% ipython --no-banner

In [1]: import numpy as np

In [2]: np.set_printoptions(suppress=True, linewidth=140)

In [3]: arr = np.load("out0.npy")

In [4]: arr.round(1)
Out[4]: 
array([[ 1. ,  0. ,  0. ,  0. ],
       [ 0. , -0.7,  0.7,  0. ],
       [ 0. , -0.7, -0.7,  0. ],
       [ 0. ,  0. ,  0. ,  1. ]])

In [5]: np.round(np.diff(arr, axis=0), 1) + 0
Out[5]: 
array([[-1. , -0.7,  0.7,  0. ],
       [ 0. ,  0. , -1.4,  0. ],
       [ 0. ,  0.7,  0.7,  1. ]])

In [6]: np.unravel_index(np.abs(arr).argmax(), arr.shape)
Out[6]: (np.int64(0), np.int64(0))

In [7]: arr[4]
Traceback (most recent call last):
  Cell In[7], line 1
    arr[4]
IndexError: index 4 is out of bounds for axis 0 with size 4


In [8]: np.zeros(4, 4)
Traceback (most recent call last):
  Cell In[8], line 1
    np.zeros(4, 4)
TypeError: Cannot interpret '4' as a data type


In [9]: np.count_nonzero(arr)
Out[9]: np.int64(6)

In [10]: np.round(arr - arr[0], 1)
Out[10]: 
array([[ 0. ,  0. ,  0. ,  0. ],
       [-1. , -0.7,  0.7,  0. ],
       [-1. , -0.7, -0.7,  0. ],
       [-1. ,  0. ,  0. ,  1. ]])

In [11]: np.round(np.linalg.eigvals(arr), 1)
Out[11]: array([-0.7+0.7j, -0.7-0.7j,  1. +0.j ,  1. +0.j ])

In [12]: np.round(np.poly(arr), 1)
Out[12]: array([ 1. , -0.6, -0.8, -0.6,  1. ])

In [13]: round(np.einsum("ii->", arr), 1)
Out[13]: np.float64(0.6)

In [14]: np.round(np.kron(np.eye(2, dtype=int), arr), 1)
Out[14]: 
array([[ 1. ,  0. ,  0. ,  0. ,  0. ,  0. ,  0. ,  0. ],
       [ 0. , -0.7,  0.7,  0. ,  0. , -0. ,  0. ,  0. ],
       [ 0. , -0.7, -0.7,  0. ,  0. , -0. , -0. ,  0. ],
       [ 0. ,  0. ,  0. ,  1. ,  0. ,  0. ,  0. ,  0. ],
       [ 0. ,  0. ,  0. ,  0. ,  1. ,  0. ,  0. ,  0. ],
       [ 0. , -0. ,  0. ,  0. ,  0. , -0.7,  0.7,  0. ],
       [ 0. , -0. , -0. ,  0. ,  0. , -0.7, -0.7,  0. ],
       [ 0. ,  0. ,  0. ,  0. ,  0. ,  0. ,  0. ,  1. ]])

In [15]: round(np.linalg.eigvals(arr).sum().real, 1)
Out[15]: np.float64(0.6)

In [16]: round(np.linalg.det(2 * arr), 1), round(np.linalg.det(arr), 1)
Out[16]: (np.float64(16.0), np.float64(1.0))

In [17]: round(np.linalg.det(arr.T), 1)
Out[17]: np.float64(1.0)

In [18]: W0 = np.array([[1, 0, 2, 0, 0, 0],
    ...:     [0, 2, 0, 0, 0, 0],
    ...:     [-2, -2, -1, 0, 0, 0],
    ...:     [-1, 0, -2, -3, 0, -6],
    ...:     [0, -2, 0, 0, -6, 0],
    ...:     [2, 2, 1, 6, 6, 3]])

In [19]: np.round(np.sort(np.abs(np.linalg.eigvals(W0))), 1)
Out[19]: array([1.7, 1.7, 2. , 5.2, 5.2, 6. ])

In [20]: np.allclose(W0, W0.T)
Out[20]: False

In [21]: (W0 + W0.T) / 2
Out[21]: 
array([[ 1. ,  0. ,  0. , -0.5,  0. ,  1. ],
       [ 0. ,  2. , -1. ,  0. , -1. ,  1. ],
       [ 0. , -1. , -1. , -1. ,  0. ,  0.5],
       [-0.5,  0. , -1. , -3. ,  0. ,  0. ],
       [ 0. , -1. ,  0. ,  0. , -6. ,  3. ],
       [ 1. ,  1. ,  0.5,  0. ,  3. ,  3. ]])

In [22]: np.allclose(W0 @ W0.T, W0.T @ W0)
Out[22]: False

In [23]: W0 @ W0
Out[23]: 
array([[ -3,  -4,   0,   0,   0,   0],
       [  0,   4,   0,   0,   0,   0],
       [  0,  -2,  -3,   0,   0,   0],
       [ -6,  -8,   0, -27, -36,   0],
       [  0,   8,   0,   0,  36,   0],
       [  0,  -4,  -6,   0, -18, -27]])

In [24]: q, R = np.linalg.qr(W0)

In [25]: np.allclose(R.T @ R, W0.T @ W0)
Out[25]: True

In [26]: q.shape, R.shape
Out[26]: ((6, 6), (6, 6))

In [27]: q.round(1) + 0
Out[27]: 
array([[-0.3,  0.3, -0.6, -0.3,  0.3,  0.6],
       [ 0. , -0.6, -0.3,  0. , -0.6,  0.3],
       [ 0.6,  0.1, -0.3,  0.6,  0.1,  0.3],
       [ 0.3, -0.3,  0.6, -0.3,  0.3,  0.6],
       [ 0. ,  0.6,  0.3,  0. , -0.6,  0.3],
       [-0.6, -0.1,  0.3,  0.6,  0.1,  0.3]])

In [28]: np.round(np.abs(np.diag(R)), 1)
Out[28]: array([3.2, 3.1, 1.7, 4.7, 4.6, 2.6])

In [29]: np.round(q @ R, 1) + 0
Out[29]: 
array([[ 1.,  0.,  2.,  0.,  0.,  0.],
       [ 0.,  2.,  0.,  0.,  0.,  0.],
       [-2., -2., -1.,  0.,  0.,  0.],
       [-1.,  0., -2., -3.,  0., -6.],
       [ 0., -2.,  0.,  0., -6.,  0.],
       [ 2.,  2.,  1.,  6.,  6.,  3.]])

In [30]: round(abs(R[0, 0]), 1), round(float(np.linalg.norm(W0[:, 0])), 1)
Out[30]: (np.float64(3.2), 3.2)
